$ python -q
>>> import numpy as np
>>> import numpy.linalg as la
>>> np.set_printoptions(precision=1, suppress=True, linewidth=160)
>>> def tidy(a):
...     return np.round(a, 1) + 0
... 
>>> K = np.load("dump.npy")
>>> tidy(K)
array([[ 0. ,  0.1,  0. ,  0. , -0.1],
       [ 0.1,  0.5, -0.1,  0.1, -0.5],
       [ 0. , -0.1,  0. ,  0. ,  0.1],
       [ 0. ,  0.1,  0. ,  0. , -0.1],
       [-0.1, -0.5,  0.1, -0.1,  0.5]])
>>> left, sv, VT = la.svd(K)
>>> evecs = VT[:(sv > 1e-8).sum()]
>>> rng = np.random.default_rng(4688)
>>> vec = K[1] + -3 * K[0] + rng.integers(2) * np.eye(5)[4]
>>> tidy(vec)
array([ 0. ,  0.3,  0. ,  0. , -0.3])
>>> np.allclose(evecs.T @ evecs @ vec, vec)
True
>>> tidy(np.diag(evecs.T @ evecs))
array([0. , 0.5, 0. , 0. , 0.5])
>>> la.matrix_rank(np.vstack([K, vec]))
np.int64(1)
>>> ev, evecs = la.eigh(K)
>>> tidy(evecs @ np.diag(ev) @ evecs.T)
array([[ 0. ,  0.1,  0. ,  0. , -0.1],
       [ 0.1,  0.5, -0.1,  0.1, -0.5],
       [ 0. , -0.1,  0. ,  0. ,  0.1],
       [ 0. ,  0.1,  0. ,  0. , -0.1],
       [-0.1, -0.5,  0.1, -0.1,  0.5]])
>>> (ev > 1e-8).sum(), (ev < -1e-8).sum()
(np.int64(1), np.int64(0))
>>> print(ev.sum(), np.trace(K))
1.0 1.0
>>> np.unique(ev.round(6) + 0, return_counts=True)[1]
array([4, 1])
>>> tidy(la.eigvalsh(K + 4 * np.eye(5)))
array([4., 4., 4., 4., 5.])
>>> W0 = 5 * np.eye(7) + np.ones((7, 7))
>>> W0
array([[6., 1., 1., 1., 1., 1., 1.],
       [1., 6., 1., 1., 1., 1., 1.],
       [1., 1., 6., 1., 1., 1., 1.],
       [1., 1., 1., 6., 1., 1., 1.],
       [1., 1., 1., 1., 6., 1., 1.],
       [1., 1., 1., 1., 1., 6., 1.],
       [1., 1., 1., 1., 1., 1., 6.]])
>>> ev, evecs = la.eigh(W0)
>>> print((ev > 1e-8).sum(), (ev < -1e-8).sum())
7 0
>>> print(ev.sum(), np.trace(W0))
42.0 42.0
>>> tidy(ev)
array([ 5.,  5.,  5.,  5.,  5.,  5., 12.])
>>> tidy(np.abs(evecs[:, -1]))
array([0.4, 0.4, 0.4, 0.4, 0.4, 0.4, 0.4])
>>> np.unique(ev.round(6) + 0, return_counts=True)[1]
array([6, 1])
>>> tidy(la.eigvalsh(W0 + 4 * np.eye(7)))
array([ 9.,  9.,  9.,  9.,  9.,  9., 16.])
>>> tidy(evecs.T @ W0 @ evecs)
array([[ 5.,  0.,  0.,  0.,  0.,  0.,  0.],
       [ 0.,  5.,  0.,  0.,  0.,  0.,  0.],
       [ 0.,  0.,  5.,  0.,  0.,  0.,  0.],
       [ 0.,  0.,  0.,  5.,  0.,  0.,  0.],
       [ 0.,  0.,  0.,  0.,  5.,  0.,  0.],
       [ 0.,  0.,  0.,  0.,  0.,  5.,  0.],
       [ 0.,  0.,  0.,  0.,  0.,  0., 12.]])
>>> M2 = W0 + rng.integers(-2, 3, (7, 1)) @ rng.integers(-2, 3, (1, 7))
>>> M2
array([[ 8.,  3., -1.,  3.,  2., -1.,  3.],
       [-3.,  2.,  5., -3., -1.,  5., -3.],
       [ 3.,  3.,  4.,  3.,  2., -1.,  3.],
       [-3., -3.,  5.,  2., -1.,  5., -3.],
       [ 1.,  1.,  1.,  1.,  6.,  1.,  1.],
       [-3., -3.,  5., -3., -1., 10., -3.],
       [ 5.,  5., -3.,  5.,  3., -3., 10.]])
>>> tidy(la.svd(M2 - W0, compute_uv=False))
array([21.2,  0. ,  0. ,  0. ,  0. ,  0. ,  0. ])
>>> np.abs(M2 - W0).sum(axis=1)
array([13., 26., 13., 26.,  0., 26., 26.])
>>> print(la.matrix_rank(M2 - W0, tol=1e-8))
1
>>> M2 - W0
array([[ 2.,  2., -2.,  2.,  1., -2.,  2.],
       [-4., -4.,  4., -4., -2.,  4., -4.],
       [ 2.,  2., -2.,  2.,  1., -2.,  2.],
       [-4., -4.,  4., -4., -2.,  4., -4.],
       [ 0.,  0.,  0.,  0.,  0.,  0.,  0.],
       [-4., -4.,  4., -4., -2.,  4., -4.],
       [ 4.,  4., -4.,  4.,  2., -4.,  4.]])
>>> W = np.array([[-3, -2, -3, 3, 2],
...     [-2, -3, 2, 3, 0],
...     [2, 2, -2, -2, 3],
...     [1, -1, 0, 2, -2],
...     [3, 2, -2, 1, -2],
...     [-1, 1, -1, 0, 0],
...     [-2, -2, -2, 3, 0]])
>>> coef = np.array([9, 5, 0, 2, 1])
>>> hid = np.maximum(M2 @ W + coef, 0)
>>> la.matrix_rank(hid)
np.int64(5)
>>> hid
array([[ 0.,  0.,  0., 54.,  4.],
       [19., 27.,  6.,  0., 18.],
       [ 6.,  0.,  0., 29.,  9.],
       [34., 37.,  0.,  0.,  8.],
       [22., 12.,  0., 17.,  0.],
       [24., 47.,  0.,  0., 18.],
       [ 0.,  0.,  0., 81.,  0.]])
>>> (hid > 0).astype(int)
array([[0, 0, 0, 1, 1],
       [1, 1, 1, 0, 1],
       [1, 0, 0, 1, 1],
       [1, 1, 0, 0, 1],
       [1, 1, 0, 1, 0],
       [1, 1, 0, 0, 1],
       [0, 0, 0, 1, 0]])
>>> C = np.array([[-1, 3, 1], [-1, 0, -2], [-2, -3, -2], [0, 0, 2], [2, 2, -2]])
>>> (hid @ C).round(6).argmax(axis=1)
array([2, 1, 2, 1, 1, 1, 2])
>>> print(W @ C)
[[ 15   4   9]
 [  1 -12   6]
 [  6  18  -8]
 [ -4  -1  11]
 [ -5  11   9]
 [  2   0  -1]
 [  8   0  12]]
>>> print(hid @ C)
[[   8.    8.  100.]
 [ -22.   75.  -83.]
 [  12.   36.   46.]
 [ -55.  118.  -56.]
 [ -34.   66.   32.]
 [ -35.  108. -106.]
 [   0.    0.  162.]]
>>> hat = hid @ la.solve(hid.T @ hid, hid.T)
>>> tidy(la.eigvalsh(hat))
array([0., 0., 1., 1., 1., 1., 1.])
>>> tidy(hat @ hid[:, 1])
array([ 0., 27.,  0., 37., 12., 47.,  0.])
>>> tidy(hat)
array([[ 0.3,  0. ,  0.2, -0.1,  0. ,  0.1,  0.4],
       [ 0. ,  1. ,  0. ,  0. ,  0. ,  0. ,  0. ],
       [ 0.2,  0. ,  0.9,  0. ,  0.1,  0. , -0.1],
       [-0.1,  0. ,  0. ,  0.6,  0.4,  0.2,  0. ],
       [ 0. ,  0. ,  0.1,  0.4,  0.6, -0.2,  0.1],
       [ 0.1,  0. ,  0. ,  0.2, -0.2,  0.9,  0. ],
       [ 0.4,  0. , -0.1,  0. ,  0.1,  0. ,  0.8]])
>>> np.allclose(hat @ hat, hat)
True
